In [1]: import numpy as np

In [2]: np.set_printoptions(suppress=True, linewidth=100)

In [3]: M = np.load("out15.npy")

In [4]: M
Out[4]: 
array([[ 0.6, -0.3, -0.6],
       [-0.9,  0.3, -0.2],
       [ 0.4,  0.4,  0.1],
       [ 1. , -0.7,  2.2],
       [ 0.4,  0.1,  0.7],
       [26. ,  4. , -6. ],
       [-0.4, -1.2,  1.2],
       [ 2.5, -0.6,  2.7],
       [ 0. ,  1.2, -0.9],
       [ 0.3,  0.9, -1.1],
       [-1.3, -0.2, -0.7],
       [-1.2,  1.3, -1.5],
       [ 0.6,  0. , -0.2],
       [ 1.1,  1.3,  2.1],
       [-1.7,  0.8, -1. ],
       [-0.5,  0. , -0.8]])

In [5]: # column 0 is much longer than the rest

In [6]: gram = np.cov(M, rowvar=False)

In [7]: np.argsort(-M.std(axis=0).round(6), kind="stable")
Out[7]: array([0, 2, 1])

In [8]: D = np.linalg.norm(M[:, None] - M[None], axis=-1)

In [9]: D.mean(axis=1).argmax()
Out[9]: np.int64(5)

In [10]: D[:5, :5].round(3)
Out[10]: 
array([[0.   , 1.664, 1.01 , 2.857, 1.375],
       [1.664, 0.   , 1.338, 3.22 , 1.594],
       [1.01 , 1.338, 0.   , 2.445, 0.671],
       [2.857, 3.22 , 2.445, 0.   , 1.803],
       [1.375, 1.594, 0.671, 1.803, 0.   ]])

In [11]: (D + 1e9 * np.eye(16)).round(6).argmin(axis=1)
Out[11]: array([12, 15, 12,  7,  2,  7,  4,  3,  9,  8,  1, 14,  0,  4, 11,  1])

In [12]: Xs = M - M.mean(axis=0)

In [13]: left, sv, VT = np.linalg.svd(Xs, full_matrices=False)

In [14]: np.abs(left[:, 0]).argmax()
Out[14]: np.int64(5)

In [15]: np.round(np.abs(VT[-1]), 3)
Out[15]: array([0.057, 0.936, 0.349])

In [16]: Xs = (M - M.mean(axis=0)) / M.std(axis=0)

In [17]: np.argwhere(np.abs(Xs) > 2)
Out[17]: 
array([[5, 0],
       [5, 1],
       [5, 2]])

In [18]: b = np.linalg.lstsq(np.delete(Xs, 1, axis=1), Xs[:, 1])[0]

In [19]: b.round(3)
Out[19]: array([ 0.399, -0.519])

In [20]: np.round(1 - np.var(Xs[:, 1] - np.delete(Xs, 1, axis=1) @ b), 3)
Out[20]: np.float64(0.709)

In [21]: np.abs(b).argmax()
Out[21]: np.int64(1)

In [22]: basis = M[[1, 6]].astype(float)

In [23]: for _ in range(7):
    ...:     idx = np.linalg.norm(M[:, None] - basis, axis=-1).argmin(axis=1)
    ...:     basis = np.array([M[idx == j].mean(axis=0) for j in range(2)])
    ...: 

In [24]: idx
Out[24]: array([1, 1, 1, 1, 1, 0, 1, 1, 1, 1, 1, 1, 1, 1, 1, 1])

In [25]: np.bincount(idx)
Out[25]: array([ 1, 15])

In [26]: basis.round(3)
Out[26]: 
array([[26.   ,  4.   , -6.   ],
       [ 0.06 ,  0.22 ,  0.133]])

In [27]: np.round(basis[1] - basis[0], 3)
Out[27]: array([-25.94 ,  -3.78 ,   6.133])

In [28]: np.abs(basis[1] - basis[0]).argmax()
Out[28]: np.int64(0)

In [29]: data = np.diag(3 * np.array([3, 1, 0])) + np.array([[1, 0, -2], [-2, -1, 3], [3, -3, -1]])

In [30]: data
Out[30]: 
array([[10,  0, -2],
       [-2,  2,  3],
       [ 3, -3, -1]])

In [31]: np.round(np.linalg.norm(data, "nuc"), 3)
Out[31]: np.float64(16.539)

In [32]: np.round(np.linalg.norm(data, axis=0), 3)
Out[32]: array([10.63 ,  3.606,  3.742])

In [33]: np.round(np.linalg.norm(data) ** 2 / np.linalg.norm(data, 2) ** 2, 3)
Out[33]: np.float64(1.139)

In [34]: round(float(np.linalg.norm(data, 2)), 3)
Out[34]: 11.086

In [35]: np.round(np.linalg.norm(data, axis=1), 3)
Out[35]: array([10.198,  4.123,  4.359])

In [36]: out = np.array([[1, 2, 1], [1, 3, 3], [1, 0, 0]])

In [37]: np.vstack([data, out.T]).shape
Out[37]: (6, 3)

In [38]: out.T @ data.T
Out[38]: 
array([[ 8,  3, -1],
       [20,  2, -3],
       [10,  4, -6]])

In [39]: np.linalg.matrix_rank(data @ out)
Out[39]: np.int64(3)

In [40]: np.linalg.matrix_rank(np.vstack([data, out.T]))
Out[40]: np.int64(3)

In [41]: vec = np.array([0, 2, 0])

In [42]: y = data @ vec

In [43]: b, lr = np.zeros(3), 1 / np.linalg.norm(data, 2) ** 2

In [44]: for i in range(200):
    ...:     b -= lr * data.T @ (data @ b - y)
    ...:     if i % 50 == 0: print(i, round(np.linalg.norm(data @ b - y), 3))
    ...: 
0 5.847
50 0.554
100 0.176
150 0.056

In [45]: np.round(np.linalg.cond(data), 3)
Out[45]: np.float64(6.644)

In [46]: hat = np.triu(np.array([[1, 1, 0], [-3, 0, 1], [3, -1, 1]]), 1) + np.eye(3)

In [47]: out = hat @ data @ np.linalg.inv(hat)

In [48]: np.round(np.poly(out), 3)
Out[48]: array([  1., -11.,  23., -70.])

In [49]: np.linalg.matrix_rank(out)
Out[49]: np.int64(3)

In [50]: np.trace(out), np.trace(data)
Out[50]: (np.float64(11.0), np.int64(11))

In [51]: np.round(np.linalg.det(out), 3)
Out[51]: np.float64(70.0)

In [52]: np.einsum("ij,ji->", data, data)
Out[52]: np.int64(75)

In [53]: np.round(np.linalg.det(2 * data), 3), round(np.linalg.det(data), 3)
Out[53]: (np.float64(560.0), np.float64(70.0))

In [54]: K = np.array([[6, 1, -1], [4, -1, -3], [3, -2, -4]])

In [55]: hat = np.triu(np.array([[2, 2, 2], [3, 1, 0], [1, 2, 2]]), 1) + np.eye(3)

In [56]: out = hat @ K @ np.linalg.inv(hat)

In [57]: hat @ K - K @ hat
Out[57]: 
array([[ 14., -18., -26.],
       [  0.,  -8.,  -8.],
       [  0.,  -6.,  -6.]])
